>>> import numpy as np
>>> np.set_printoptions(precision=3, suppress=True, linewidth=160)
>>> B = np.array([[3, 5, 4], [1, 7, 8]])
>>> W0 = B.T @ B
>>> W0
array([[10, 22, 20],
       [22, 74, 76],
       [20, 76, 80]])
>>> rng = np.random.default_rng(55616)
>>> idx = rng.permutation(3)
>>> idx
array([1, 0, 2])
>>> B = W0[idx][:, idx]
>>> np.diag(B)
array([74, 10, 80])
>>> np.trace(B)
np.int64(164)
>>> np.unique(W0.round(6), axis=0).shape
(3, 3)
>>> np.abs(np.diag(np.linalg.qr(W0)[1])) > 1e-9
array([ True,  True, False])
>>> np.round(np.trace(np.linalg.pinv(W0) @ W0), 3)
np.float64(2.0)
>>> np.linalg.lstsq(W0[:-1].T, W0[-1])[2]
np.int32(2)
>>> np.allclose(W0[:-1].T @ np.linalg.lstsq(W0[:-1].T, W0[-1])[0], W0[-1])
True
>>> (W0 - W0.T) / 2
array([[0., 0., 0.],
       [0., 0., 0.],
       [0., 0., 0.]])
>>> (W0 + W0.T) / 2
array([[10., 22., 20.],
       [22., 74., 76.],
       [20., 76., 80.]])
>>> np.trace(W0)
np.int64(164)
>>> arr = np.array([[1, 3, 2], [3, 1, 3], [2, 2, 1]])
>>> arr
array([[1, 3, 2],
       [3, 1, 3],
       [2, 2, 1]])
>>> B = arr / np.linalg.norm(arr, axis=1, keepdims=True)
>>> G = B @ B.T
>>> (np.abs(G) > 0.9).astype(int)
array([[1, 0, 0],
       [0, 1, 0],
       [0, 0, 1]])
>>> np.argwhere(np.triu(np.abs(G) > 0.95, 1))
array([], shape=(0, 2), dtype=int64)
>>> (G - 2 * np.eye(3)).round(6).argmax(axis=1)
array([2, 2, 0])
>>> G
array([[1.   , 0.736, 0.891],
       [0.736, 1.   , 0.841],
       [0.891, 0.841, 1.   ]])
>>> blk = np.stack([arr, -1 * arr, arr[::-1]])
>>> (blk @ arr.T).shape
(3, 3, 3)
>>> np.einsum("bij,cij->bc", blk, blk)
array([[ 42, -42,  39],
       [-42,  42, -39],
       [ 39, -39,  42]])
>>> np.linalg.matrix_rank(blk.reshape(3, -1))
np.int64(2)
>>> f = np.array([-7, 4])
>>> np.correlate(arr[2], arr[1], "full")
array([ 6,  8, 11,  7,  3])
>>> np.convolve(arr[2], f)
array([-14,  -6,   1,   4])
>>> np.cross(arr[2, :3], arr[1, :3])
array([ 5, -3, -4])
>>> np.array([np.convolve(row, f, "same") for row in arr])
array([[ -7, -17,  -2],
       [-21,   5, -17],
       [-14,  -6,   1]])
>>> x = np.array([9, 1, 6])
>>> rhs = arr @ x
>>> c, lr = np.zeros(3), 1 / np.linalg.norm(arr, 2) ** 2
>>> for i in range(250):
...     c -= lr * arr.T @ (arr @ c - rhs)
...     if i % 50 == 0: print(i, round(np.linalg.norm(arr @ c - rhs), 3))
... 
0 9.816
50 0.361
100 0.105
150 0.031
200 0.009
>>> round(float(np.linalg.cond(arr)), 3)
6.413
>>> np.round(np.linalg.norm(arr, 2), 3)
np.float64(6.059)
>>> np.linalg.norm(arr, axis=1).argmax()
np.int64(1)
>>> round(float(np.linalg.norm(arr) ** 2 / np.linalg.norm(arr, 2) ** 2), 3)
1.144
>>> np.linalg.norm(arr, axis=0)
array([3.742, 3.742, 3.742])
>>> round(np.linalg.norm(arr, 1), 3), round(np.linalg.norm(arr, np.inf), 3)
(np.float64(6.0), np.float64(7.0))
>>> K = np.load("test8.npy")
>>> K
array([[0.746, 0.435],
       [0.435, 0.254]])
>>> x = np.array([5, 2])
>>> round((x - K @ x) @ (K @ x), 3)
np.float64(0.0)
>>> K @ x
array([4.601, 2.684])
>>> np.eye(2) - K
array([[ 0.254, -0.435],
       [-0.435,  0.746]])
>>> np.linalg.matrix_power(arr, 2)
array([[14, 10, 13],
       [12, 16, 12],
       [10, 10, 11]])
>>> np.trace(arr)
np.int64(3)
>>> np.round(np.abs(np.linalg.eigvals(arr)).max(), 3)
np.float64(6.0)
>>> (arr - arr.T) / 2
array([[ 0. ,  0. ,  0. ],
       [ 0. ,  0. ,  0.5],
       [ 0. , -0.5,  0. ]])
>>> arr @ arr
array([[14, 10, 13],
       [12, 16, 12],
       [10, 10, 11]])
>>> vals, vecs = np.linalg.eigh(K)
>>> x = np.array([-1, 0])
>>> vecs * np.maximum(vals, 0) @ vecs.T
array([[0.746, 0.435],
       [0.435, 0.254]])
>>> round(float(x @ K @ x / (x @ x)), 3), np.round(vals[0], 3), round(float(vals[-1]), 3)
(0.746, np.float64(-0.0), 1.0)
>>> np.linalg.eigvalsh(K[1:, 1:])
array([0.254])
>>> vecs * np.abs(vals) @ vecs.T
array([[0.746, 0.435],
       [0.435, 0.254]])
>>> np.round(x @ K @ x, 3)
np.float64(0.746)
>>> (np.sign(vecs[:, -1].round(6)) == np.sign(vecs[0, -1].round(6))).astype(int)
array([1, 1])
>>> np.round(np.abs(K).sum(axis=1).max(), 3), np.round(np.abs(vals).max(), 3)
(np.float64(1.181), np.float64(1.0))
>>> F = np.load("arr.npy")
>>> F
array([[7, 6, 9],
       [0, 4, 0],
       [0, 0, 0],
       [0, 0, 0]])
>>> np.round(F @ np.linalg.pinv(F) @ F, 3) + 0
array([[7., 6., 9.],
       [0., 4., 0.],
       [0., 0., 0.],
       [0., 0., 0.]])
>>> np.abs(np.diag(np.linalg.qr(F)[1])) > 1e-9
array([ True,  True, False])
>>> round(float(np.trace(np.linalg.pinv(F) @ F)), 3)
2.0
>>> np.allclose(F[:-1].T @ np.linalg.lstsq(F[:-1].T, F[-1])[0], F[-1])
True
>>> rank = np.linalg.matrix_rank(F)
>>> rank
np.int64(2)
>>> null = np.linalg.svd(F)[2][rank:].T
>>> [int(np.linalg.matrix_rank(F[:, :j + 1])) for j in range(3)]
[1, 2, 2]
>>> np.round(null[:, 0] / null[np.abs(null[:, 0]).round(6).argmax(), 0], 3) + 0
array([ 1.   ,  0.   , -0.778])
>>> B = np.linalg.inv(arr)
>>> np.linalg.det(arr) * B
array([[-5.,  1.,  7.],
       [ 3., -3.,  3.],
       [ 4.,  4., -8.]])
>>> B
array([[-0.417,  0.083,  0.583],
       [ 0.25 , -0.25 ,  0.25 ],
       [ 0.333,  0.333, -0.667]])
>>> (np.abs(B) > 1e-9).astype(int)
array([[1, 1, 1],
       [1, 1, 1],
       [1, 1, 1]])
>>> np.round(arr @ B, 3) + 0
array([[1., 0., 0.],
       [0., 1., 0.],
       [0., 0., 1.]])
>>> B = np.array([[3, 3, 2], [3, 1, -1]])
>>> C = np.kron(B, F)
>>> C.shape
(8, 9)
>>> C
array([[21, 18, 27, 21, 18, 27, 14, 12, 18],
       [ 0, 12,  0,  0, 12,  0,  0,  8,  0],
       [ 0,  0,  0,  0,  0,  0,  0,  0,  0],
       [ 0,  0,  0,  0,  0,  0,  0,  0,  0],
       [21, 18, 27,  7,  6,  9, -7, -6, -9],
       [ 0, 12,  0,  0,  4,  0,  0, -4,  0],
       [ 0,  0,  0,  0,  0,  0,  0,  0,  0],
       [ 0,  0,  0,  0,  0,  0,  0,  0,  0]])
>>> np.round(np.linalg.norm(C, 2), 3), round(np.linalg.norm(B, 2) * np.linalg.norm(F, 2), 3)
(np.float64(68.834), np.float64(68.834))
>>> M = np.load("case0.npy")
>>> M
array([[-2,  0, -2,  0],
       [ 4,  2,  4,  2],
       [-2,  0, -2,  0],
       [ 4,  2,  4,  2]])
>>> U, sigma, Vh = np.linalg.svd(F)
>>> vecs = Vh[:(sigma > 1e-8).sum()]
>>> x = F[1] + -3 * F[3] + rng.integers(2) * np.eye(3)[1]
>>> x
array([0., 4., 0.])
>>> np.linalg.matrix_rank(np.vstack([F, x]))
np.int64(2)
>>> idx = rng.integers(0, 2, 3)
>>> E = np.array([[6, 0, 8], [2, -5, 9], [2, 3, -7]]) * (idx[:, None] == idx)
>>> E
array([[ 6,  0,  0],
       [ 2, -5,  0],
       [ 0,  0, -7]])
>>> np.linalg.norm(E, axis=1).argmax()
np.int64(2)
>>> E[0] @ E[1]
np.int64(12)
>>> round(np.linalg.norm(E, 1), 3), np.round(np.linalg.norm(E, np.inf), 3)
(np.float64(8.0), np.float64(7.0))
>>> np.linalg.norm(E, axis=1)
array([6.   , 5.385, 7.   ])
>>> round(np.linalg.norm(E[0], 1), 3), round(np.linalg.norm(E[0], np.inf), 3)
(np.float64(6.0), np.float64(6.0))
>>> U, sigma, Vh = np.linalg.svd(F, full_matrices=False)
>>> np.round(Vh @ Vh.T, 3) + 0
array([[1., 0., 0.],
       [0., 1., 0.],
       [0., 0., 1.]])
>>> sigma / sigma[0]
array([1.   , 0.269, 0.   ])
>>> sigma
array([13.029,  3.501,  0.   ])
>>> U.shape, sigma.shape, Vh.shape
((4, 3), (3,), (3, 3))
>>> np.abs(Vh[0])
array([0.531, 0.502, 0.683])
>>> np.round(U.T @ U, 3) + 0
array([[1., 0., 0.],
       [0., 1., 0.],
       [0., 0., 1.]])
>>> [int(np.linalg.matrix_rank(np.linalg.matrix_power(E, p))) for p in range(1, 4)]
[3, 3, 3]
>>> np.linalg.matrix_rank(E - E[0, 0] * np.eye(3))
np.int64(2)
>>> np.linalg.matrix_power(E - np.diag(np.diag(E)), 3)
array([[0, 0, 0],
       [0, 0, 0],
       [0, 0, 0]])
>>> np.einsum("ij,ji->", E, E)
np.int64(110)
>>> np.poly(E)
array([   1.,    6.,  -37., -210.])
>>> round(float(np.linalg.det(2 * E)), 3), round(float(np.linalg.det(E)), 3)
(1680.0, 210.0)
>>> proj = np.triu(np.array([[3, 2, 2], [1, 1, 0], [2, 2, 1]]), 1) + np.eye(3)
>>> B = proj @ E @ np.linalg.inv(proj)
>>> np.poly(B)
array([   1.,    6.,  -37., -210.])
>>> np.linalg.matrix_rank(B)
np.int64(3)
>>> round(np.linalg.det(B), 3)
np.float64(210.0)
>>> feats = np.loadtxt("mat.csv", delimiter=",")
>>> feats
array([[-1.876,  1.876,  2.876],
       [-2.323,  2.323,  3.323],
       [-1.721,  1.721,  2.721],
       [-2.143,  2.143,  3.143],
       [-1.48 ,  1.48 ,  2.48 ],
       [-0.587,  0.587,  1.587],
       [ 0.049, -0.049,  0.951],
       [-0.792,  0.792,  1.792],
       [-1.495,  1.495,  2.495],
       [-0.566,  0.566,  1.566],
       [-0.718,  0.718,  1.718],
       [-2.056,  2.056,  3.056],
       [-1.472,  1.472,  2.472],
       [-1.699,  1.699,  2.699],
       [-0.528,  0.528,  1.528],
       [-2.408,  2.408,  3.408],
       [ 0.368, -0.368,  0.632],
       [-1.712,  1.712,  2.712],
       [ 0.469, -0.469,  0.531],
       [-0.466,  0.466,  1.466],
       [-2.034,  2.034,  3.034],
       [-0.991,  0.991,  1.991],
       [ 0.412, -0.412,  0.588],
       [ 0.237, -0.237,  0.763],
       [-1.977,  1.977,  2.977],
       [-1.146,  1.146,  2.146]])
>>> rank = np.linalg.matrix_rank(feats)
>>> rank
np.int64(2)
>>> null = np.linalg.svd(feats)[2][rank:].T
>>> np.linalg.matrix_rank(feats.T @ feats), np.linalg.matrix_rank(feats @ feats.T)
(np.int64(2), np.int64(2))
>>> np.allclose(feats @ null, 0)
True
>>> cen = feats - feats.mean(axis=0)
>>> U, sigma, Vh = np.linalg.svd(cen, full_matrices=False)
>>> np.abs(Vh[0]).argmax()
np.int64(0)
>>> sigma.round(3) + 0
array([7.852, 0.   , 0.   ])
>>> np.searchsorted(np.cumsum(sigma ** 2) / (sigma ** 2).sum(), 0.9) + 1
np.int64(1)
>>> (sigma ** 2).sum() ** 2 / (sigma ** 4).sum()
np.float64(1.0)
>>> (np.sign(U[:, 0]) == np.sign(U[0, 0])).astype(int)
array([1, 1, 1, 1, 1, 0, 0, 0, 1, 0, 0, 1, 1, 1, 0, 1, 0, 1, 0, 0, 1, 0, 0, 0, 1, 1])
>>> np.linalg.matrix_rank(cen)
np.int64(1)
>>> np.abs(U[:, 0]).argmax()
np.int64(18)
>>> G = np.cov(feats, rowvar=False)
>>> np.corrcoef(feats.T)
array([[ 1., -1., -1.],
       [-1.,  1.,  1.],
       [-1.,  1.,  1.]])
>>> feats.std(axis=0)
array([0.889, 0.889, 0.889])
>>> np.round(np.linalg.eigvalsh(G)[::-1], 3) + 0
array([2.466, 0.   , 0.   ])
>>> G.shape
(3, 3)
>>> np.argsort(-feats.std(axis=0).round(6), kind="stable")
array([0, 1, 2])
>>> U, sigma, Vh = np.linalg.svd(feats)
>>> sigma.round(3) + 0
array([15.335,  2.132,  0.   ])
>>> np.argmax(sigma[:-1] / (sigma[1:] + 1e-6)) + 1
np.int64(2)
>>> B = U[:, :2] @ np.diag(sigma[:2]) @ Vh[:2]
>>> round(np.abs(feats - B).max(), 3)
np.float64(0.0)
>>> np.linalg.matrix_rank(B)
np.int64(2)
>>> np.linalg.matrix_rank(feats, rtol=0.05)
np.int64(2)
>>> np.round(np.linalg.norm(feats - B, 2), 3), round(sigma[2], 3)
(np.float64(0.0), np.float64(0.0))
